% ipython --no-banner

In [1]: import numpy as np

In [2]: from numpy import linalg as LA

In [3]: np.set_printoptions(precision=2, suppress=True, linewidth=140, floatmode="fixed")

In [4]: def rd(a):
   ...:     return np.round(a, 2) + 0
   ...: 

In [5]: E = np.load("arr.npy")

In [6]: E
Out[6]: 
array([[-4.00,  4.00,  0.00,  0.00,  0.00],
       [ 4.00,  3.00,  4.00,  0.00,  0.00],
       [ 0.00,  4.00,  9.00,  4.00,  0.00],
       [ 0.00,  0.00,  4.00,  8.00,  4.00],
       [ 0.00,  0.00,  0.00,  4.00, -1.00]])

In [7]: T = np.stack([E, -2 * E, E[::-1]])

In [8]: np.einsum("bij,cij->bc", T, T)
Out[8]: 
array([[ 299.00, -598.00,  145.00],
       [-598.00, 1196.00, -290.00],
       [ 145.00, -290.00,  299.00]])

In [9]: rd(LA.norm(T, axis=(1, 2)))
Out[9]: array([17.29, 34.58, 17.29])

In [10]: rd(LA.det(T))
Out[10]: array([   4064.00, -130048.00,    4064.00])

In [11]: LA.matrix_rank(T)
Out[11]: array([5, 5, 5])

In [12]: (T @ E.T).shape
Out[12]: (3, 5, 5)

In [13]: ev, V = LA.eigh(E)

In [14]: x = np.array([2, 1, 2, 2, 0])

In [15]: (np.sign(V[:, -1].round(6)) == np.sign(V[0, -1].round(6))).astype(int)
Out[15]: array([1, 1, 1, 1, 1])

In [16]: np.abs(E).sum(axis=1).max(), rd(np.abs(ev).max())
Out[16]: (np.float64(17.0), np.float64(13.91))

In [17]: x @ E @ x
Out[17]: np.float64(119.0)

In [18]: rd(x @ E @ x / (x @ x)), rd(ev[0]), rd(ev[-1])
Out[18]: (np.float64(9.15), np.float64(-6.04), np.float64(13.91))

In [19]: f, v = E[1], E[3]

In [20]: f @ f
Out[20]: np.float64(41.0)

In [21]: p = (f @ v) / (f @ f) * f

In [22]: rd((v - p) @ f)
Out[22]: np.float64(0.0)

In [23]: rd(LA.norm(f + v) ** 2 + LA.norm(f - v) ** 2)
Out[23]: np.float64(274.0)

In [24]: rd(v - p)
Out[24]: array([-1.56, -1.17,  2.44,  8.00,  4.00])

In [25]: ev, V = LA.eig(E)

In [26]: rd(np.prod(ev))
Out[26]: np.float64(4064.0)

In [27]: rd(np.sort(LA.eigvals(E @ E)))
Out[27]: array([  5.61,   7.45,  36.44,  56.09, 193.42])

In [28]: feats = np.load("dump.npy")

In [29]: feats
Out[29]: 
array([[2, 1, 2, 1, 2, 1],
       [2, 3, 2, 3, 2, 3],
       [2, 1, 2, 1, 2, 1],
       [2, 1, 2, 1, 2, 1],
       [2, 3, 2, 3, 2, 3],
       [2, 1, 2, 1, 2, 1]])

In [30]: Y = feats[0, 0] * feats[1:] - np.outer(feats[1:, 0], feats[0])

In [31]: Y
Out[31]: 
array([[0, 4, 0, 4, 0, 4],
       [0, 0, 0, 0, 0, 0],
       [0, 0, 0, 0, 0, 0],
       [0, 4, 0, 4, 0, 4],
       [0, 0, 0, 0, 0, 0]])

In [32]: LA.matrix_rank(Y), LA.matrix_rank(feats)
Out[32]: (np.int64(1), np.int64(2))

In [33]: feats[:, 0] / feats[0, 0]
Out[33]: array([1.00, 1.00, 1.00, 1.00, 1.00, 1.00])

In [34]: def softmax(z):
    ...:     e = np.exp(z - z.max(axis=-1, keepdims=True))
    ...:     return e / e.sum(axis=-1, keepdims=True)
    ...: 

In [35]: rd(softmax(feats[1]))
Out[35]: array([0.09, 0.24, 0.09, 0.24, 0.09, 0.24])

In [36]: rd(softmax(10 * feats[1]))
Out[36]: array([0.00, 0.33, 0.00, 0.33, 0.00, 0.33])

In [37]: rd(softmax(feats[1] + -2))
Out[37]: array([0.09, 0.24, 0.09, 0.24, 0.09, 0.24])

In [38]: scores = feats @ feats.T / np.sqrt(6)

In [39]: softmax(scores).round(6).argmax(axis=1)
Out[39]: array([1, 1, 1, 1, 1, 1])

In [40]: (feats - feats.T) / 2
Out[40]: 
array([[ 0.00, -0.50,  0.00, -0.50,  0.00, -0.50],
       [ 0.50,  0.00,  0.50,  1.00, -0.50,  1.00],
       [ 0.00, -0.50,  0.00, -0.50,  0.00, -0.50],
       [ 0.50, -1.00,  0.50,  0.00, -0.50,  0.00],
       [ 0.00,  0.50,  0.00,  0.50,  0.00,  0.50],
       [ 0.50, -1.00,  0.50,  0.00, -0.50,  0.00]])

In [41]: (feats + feats.T) / 2
Out[41]: 
array([[2.00, 1.50, 2.00, 1.50, 2.00, 1.50],
       [1.50, 3.00, 1.50, 2.00, 2.50, 2.00],
       [2.00, 1.50, 2.00, 1.50, 2.00, 1.50],
       [1.50, 2.00, 1.50, 1.00, 2.50, 1.00],
       [2.00, 2.50, 2.00, 2.50, 2.00, 2.50],
       [1.50, 2.00, 1.50, 1.00, 2.50, 1.00]])

In [42]: np.allclose(feats @ feats.T, feats.T @ feats)
Out[42]: False

In [43]: np.allclose(feats, feats.T)
Out[43]: False

In [44]: rd(LA.det(feats))
Out[44]: np.float64(0.0)

In [45]: rd(np.abs(LA.eigvals(feats)).max())
Out[45]: np.float64(11.0)

In [46]: LA.cond(feats) > 100
Out[46]: np.True_

In [47]: [round(float(x), 2) for x in LA.svd(feats, compute_uv=False)[:3]]
Out[47]: [11.36, 2.99, 0.0]

In [48]: mat = np.load("layer4.npy")

In [49]: mat
Out[49]: 
array([[-1,  7, -1,  7, -1, -6,  6],
       [ 3,  7,  6,  5,  5, -7, -5],
       [ 5, -7,  3, -9, -5,  9,  2],
       [-4, -3, -3, -1, -2, -9,  1],
       [ 4,  3, -2, -4, -5, -5,  0],
       [ 8, -4,  8,  5, -2,  3,  4],
       [ 3,  5,  0,  6, -1, -9,  3]])

In [50]: Uu, sv, VT = LA.svd(mat, full_matrices=False)

In [51]: rd(np.sqrt((sv ** 2).sum())), rd(LA.norm(mat))
Out[51]: (np.float64(35.21), np.float64(35.21))

In [52]: rd(np.abs(VT[0]))
Out[52]: array([0.09, 0.50, 0.05, 0.49, 0.15, 0.69, 0.01])

In [53]: rd(sv)
Out[53]: array([25.32, 16.39, 12.87, 10.06,  7.50,  2.52,  0.78])

In [54]: (sv > 1e-8).sum()
Out[54]: np.int64(7)

In [55]: np.allclose(Uu * sv @ VT, mat)
Out[55]: True

In [56]: rd(np.cumsum(sv ** 2) / np.sum(sv ** 2))
Out[56]: array([0.52, 0.73, 0.87, 0.95, 0.99, 1.00, 1.00])

In [57]: rng = np.random.default_rng(3644)

In [58]: lab = rng.permutation(7)

In [59]: lab
Out[59]: array([4, 1, 5, 6, 3, 2, 0])

In [60]: Y = mat[lab][:, lab]

In [61]: np.diag(Y)
Out[61]: array([-5,  7,  3,  3, -1,  3, -1])

In [62]: np.allclose(Y, mat)
Out[62]: False

In [63]: rd(LA.det(Y)), rd(LA.det(mat[lab]))
Out[63]: (np.float64(790092.0), np.float64(790092.0))

In [64]: J = np.loadtxt("m.csv", delimiter=",")

In [65]: J
Out[65]: 
array([[ 0.00,  0.00,  0.00,  0.00,  0.00,  0.00,  0.00,  0.00, -3.00],
       [ 0.00,  0.00,  0.00,  0.00,  3.00, -3.00,  0.00,  0.00,  0.00],
       [ 0.00,  0.00,  0.00,  0.00,  0.00,  0.00,  0.00,  0.00, -1.00],
       [ 0.00, -1.00,  0.00,  0.00,  0.00, -3.00,  0.00,  0.00,  0.00],
       [ 0.00,  1.00,  0.00,  0.00,  0.00,  0.00,  0.00,  0.00,  0.00],
       [ 0.00,  0.00,  0.00,  0.00,  0.00,  0.00, -1.00,  0.00,  0.00]])

In [66]: x = np.array([2, 1, 0, 0, -1, -1, -2, -1, 2])

In [67]: np.sign((J @ x).round(6))
Out[67]: array([-1.00,  0.00, -1.00,  1.00,  1.00,  1.00])

In [68]: J @ np.eye(9)[1]
Out[68]: array([ 0.00,  0.00,  0.00, -1.00,  1.00,  0.00])

In [69]: rk = LA.matrix_rank(J)

In [70]: rk
Out[70]: np.int64(5)

In [71]: N = LA.svd(J)[2][rk:].T

In [72]: LA.matrix_rank(J.T @ J), LA.matrix_rank(J @ J.T)
Out[72]: (np.int64(5), np.int64(5))

In [73]: N @ N.T
Out[73]: 
array([[1.00, 0.00, 0.00, 0.00, 0.00, 0.00, 0.00, 0.00, 0.00],
       [0.00, 0.00, 0.00, 0.00, 0.00, 0.00, 0.00, 0.00, 0.00],
       [0.00, 0.00, 1.00, 0.00, 0.00, 0.00, 0.00, 0.00, 0.00],
       [0.00, 0.00, 0.00, 1.00, 0.00, 0.00, 0.00, 0.00, 0.00],
       [0.00, 0.00, 0.00, 0.00, 0.00, 0.00, 0.00, 0.00, 0.00],
       [0.00, 0.00, 0.00, 0.00, 0.00, 0.00, 0.00, 0.00, 0.00],
       [0.00, 0.00, 0.00, 0.00, 0.00, 0.00, 0.00, 0.00, 0.00],
       [0.00, 0.00, 0.00, 0.00, 0.00, 0.00, 0.00, 1.00, 0.00],
       [0.00, 0.00, 0.00, 0.00, 0.00, 0.00, 0.00, 0.00, 0.00]])

In [74]: [int(LA.matrix_rank(np.delete(J, i, axis=0))) for i in range(6)]
Out[74]: [5, 4, 5, 4, 4, 4]

In [75]: N.shape
Out[75]: (9, 4)

In [76]: [round(float(x), 2) for x in LA.svd(J, compute_uv=False)[:3]]
Out[76]: [4.88, 3.16, 2.09]

In [77]: LA.cond(J) > 100
Out[77]: np.True_

In [78]: rd(LA.norm(J, 2) / LA.norm(J))
Out[78]: np.float64(0.77)

In [79]: LA.matrix_rank(J, rtol=0.1)
Out[79]: np.int64(5)

In [80]: np.argsort(-LA.norm(J, axis=0).round(6), kind="stable")[:3]
Out[80]: array([5, 8, 4])

In [81]: Uu, sv, VT = LA.svd(J)

In [82]: rd(sv)
Out[82]: array([4.88, 3.16, 2.09, 1.00, 0.88, 0.00])

In [83]: np.argmax(sv[:-1] / (sv[1:] + 1e-6)) + 1
Out[83]: np.int64(5)

In [84]: Y = Uu[:, :5] @ np.diag(sv[:5]) @ VT[:5]

In [85]: rd(LA.norm(J - Y, 2)), sv[5]
Out[85]: (np.float64(0.0), np.float64(0.0))

In [86]: A = np.array([[0, 1, 1], [-1, 0, -3], [-1, 3, 0]])

In [87]: rd(LA.det(2 * A)), rd(LA.det(A))
Out[87]: (np.float64(0.0), np.float64(0.0))

In [88]: np.einsum("ii->", A)
Out[88]: np.int64(0)

In [89]: rd(LA.eigvals(A).sum().real)
Out[89]: np.float64(0.0)

In [90]: rd(np.poly(A))
Out[90]: array([ 1.00,  0.00, 11.00,  0.00])

In [91]: W0 = np.loadtxt("block6.csv", delimiter=",")

In [92]: W0
Out[92]: 
array([[ -4.34,  -6.04,  -3.71,   4.46,   2.47,   6.43,  -4.97],
       [  0.53,  -5.69,  -4.06,   1.69,   1.31,   4.92,  -4.39],
       [ -8.09,  -1.58,  -7.55,  -1.12,  -9.50,  -0.14,   7.75],
       [ -2.18,  -5.13,  -2.70,   3.50,   2.47,   5.37,  -4.07],
       [ -9.95,  -1.59,  -7.88,  -3.14, -10.84,   1.78,   7.57],
       [ -8.11,  -3.26,  -9.98,  -1.14,  -8.23,   0.06,   7.84],
       [ -1.63,  -8.22,  -4.59,   2.45,   0.22,   4.64,  -4.99],
       [ -2.15,  -9.58,  -2.51,   1.97,   0.64,   5.15,  -1.91],
       [ -8.55,  -2.67,  -6.66,  -3.53,  -7.87,  -1.42,   6.28],
       [-10.11,  -3.58,  -7.09,  -1.27,  -8.63,  -1.09,   5.32],
       [ -2.04,  -6.69,  -4.12,   4.41,   1.32,   4.73,  -4.42],
       [ -8.76,  -2.65,  -9.35,  -1.50,  -6.49,  -1.27,   6.54],
       [  0.19,  -6.27,  -3.54,   4.02,   1.74,   5.02,  -4.21],
       [ -8.84,  -3.47,  -8.42,  -2.04,  -8.12,  -1.34,   5.83],
       [ -9.13,  -1.66,  -7.71,  -4.34, -10.33,   0.16,   6.55],
       [ -8.99,  -2.97,  -7.22,  -2.12, -10.24,  -0.45,   6.33],
       [ -7.62,  -2.72,  -7.84,  -2.84,  -9.01,   0.55,   5.90],
       [  0.49,  -5.73,  -1.68,   4.64,   0.37,   4.38,  -5.04],
       [ -0.53,  -7.03,  -3.32,   5.18,   0.33,   6.25,  -4.68],
       [ -8.41,  -2.45,  -7.47,  -1.86,  -8.80,  -0.11,   8.71],
       [ -0.60,  -6.70,  -2.66,   3.07,   1.86,   5.67,  -4.36]])

In [93]: Xs = W0 - W0.mean(axis=0)

In [94]: V = LA.svd(Xs)[2][:2]

In [95]: Y = Xs - Xs @ V.T @ V

In [96]: LA.norm(Y, axis=1).round(6).argmax()
Out[96]: np.int64(7)

In [97]: rd(LA.norm(Y) / LA.norm(Xs))
Out[97]: np.float64(0.21)

In [98]: Xs = (W0 - W0.mean(axis=0)) / W0.std(axis=0)

In [99]: rd(Xs.std(axis=0))
Out[99]: array([1.00, 1.00, 1.00, 1.00, 1.00, 1.00, 1.00])

In [100]: np.argwhere(np.abs(Xs) > 2)
Out[100]: array([[7, 1]])

In [101]: c = LA.lstsq(np.delete(Xs, 6, axis=1), Xs[:, 6])[0]

In [102]: rd(1 - np.var(Xs[:, 6] - np.delete(Xs, 6, axis=1) @ c))
Out[102]: np.float64(0.96)

In [103]: np.abs(c).argmax()
Out[103]: np.int64(4)

In [104]: rd(c)
Out[104]: array([-0.15,  0.05, -0.15, -0.09, -0.44, -0.13])
